$ python -q
>>> import numpy as np
>>> np.set_printoptions(precision=1, suppress=True, linewidth=160)
>>> C = np.sign(np.array([[2, 2, 0, 0], [2, 0, 2, 0], [2, 1, 2, 0], [0, 2, 1, 0]]))
>>> out = (np.tril(C, -1) + np.eye(4)) @ (np.triu(C, 1) + np.eye(4))
>>> w = np.array([-2, -4, -3, 9])
>>> A = np.rint(out * w @ np.linalg.inv(out)) + 0
>>> A
array([[  0.,  -4.,   2.,   0.],
       [  4.,  -9.,   3.,   0.],
       [  4.,  -6.,   0.,   0.],
       [ 13.,  -2., -11.,   9.]])
>>> r0 = np.array([-2, -2, 0, 2])
>>> out = A + np.outer(r0, np.eye(4)[2])
>>> np.linalg.matrix_rank(np.linalg.inv(out) - np.linalg.inv(A), tol=1e-8)
np.int64(1)
>>> print(out)
[[ 0. -4.  0.  0.]
 [ 4. -9.  1.  0.]
 [ 4. -6.  0.  0.]
 [13. -2. -9.  9.]]
>>> print(round(np.linalg.det(out) / np.linalg.det(A), 1), round(float(1 + np.linalg.solve(A, r0)[2]), 1))
0.7 0.7
>>> M = np.loadtxt("mat.csv", delimiter=",")
>>> M
array([[ 2., -2.,  1.,  1., -4.,  3.],
       [-3., -2.,  0.,  1., -1.,  1.],
       [ 0., -2.,  0.,  1., -2.,  6.],
       [-1., -1.,  0.,  4., -6.,  3.],
       [-1., -1.,  0.,  4., -6.,  3.],
       [ 0.,  0.,  0.,  0.,  0.,  0.],
       [ 0.,  0.,  0.,  0.,  0.,  0.],
       [-3.,  1., -1.,  3., -2.,  0.],
       [ 0., -3.,  1., -2.,  1.,  1.],
       [-7., -1.,  0., -2., -2.,  1.],
       [ 0., -4.,  3.,  0., -2., -1.],
       [ 2., -5.,  2.,  1., -1.,  3.],
       [ 2., -5.,  2.,  1., -1.,  3.],
       [-3.,  1., -1.,  3., -2.,  0.],
       [ 0.,  0.,  0., -2., -2.,  1.],
       [-3., -3.,  2.,  3., -4., -1.],
       [ 0., -5.,  1.,  1.,  1.,  6.],
       [-3.,  1., -1.,  3., -2.,  0.],
       [-1., -4.,  1.,  2., -5.,  4.]])
>>> Xc = M - M.mean(axis=0)
>>> Uu, s, vt = np.linalg.svd(Xc, full_matrices=False)
>>> vt[0] * np.sign(vt[0, np.abs(vt[0]).argmax()])
array([ 0.6, -0.6,  0.3, -0.2,  0.2,  0.5])
>>> round(float((s ** 2).sum() ** 2 / (s ** 4).sum()), 1)
3.5
>>> np.abs(Uu[:, 0]).argmax()
np.int64(16)
>>> np.searchsorted(np.cumsum(s ** 2) / (s ** 2).sum(), 0.9) + 1
np.int64(4)
>>> np.abs(vt[0]).argmax()
np.int64(0)
>>> np.linalg.matrix_rank(Xc)
np.int64(6)
>>> arr = np.load("run1.npy")
>>> arr
array([[1, 0, 0, 0, 0, 0],
       [2, 1, 0, 0, 0, 0],
       [1, 0, 1, 0, 0, 0],
       [2, 2, 2, 1, 0, 0],
       [0, 0, 0, 3, 1, 0],
       [0, 1, 2, 0, 1, 1]])
>>> rng = np.random.default_rng(6)
>>> lab = rng.permutation(6)
>>> lab
array([2, 3, 0, 5, 4, 1])
>>> out = arr[lab][:, lab]
>>> np.trace(out)
np.int64(6)
>>> np.allclose(out, arr)
False
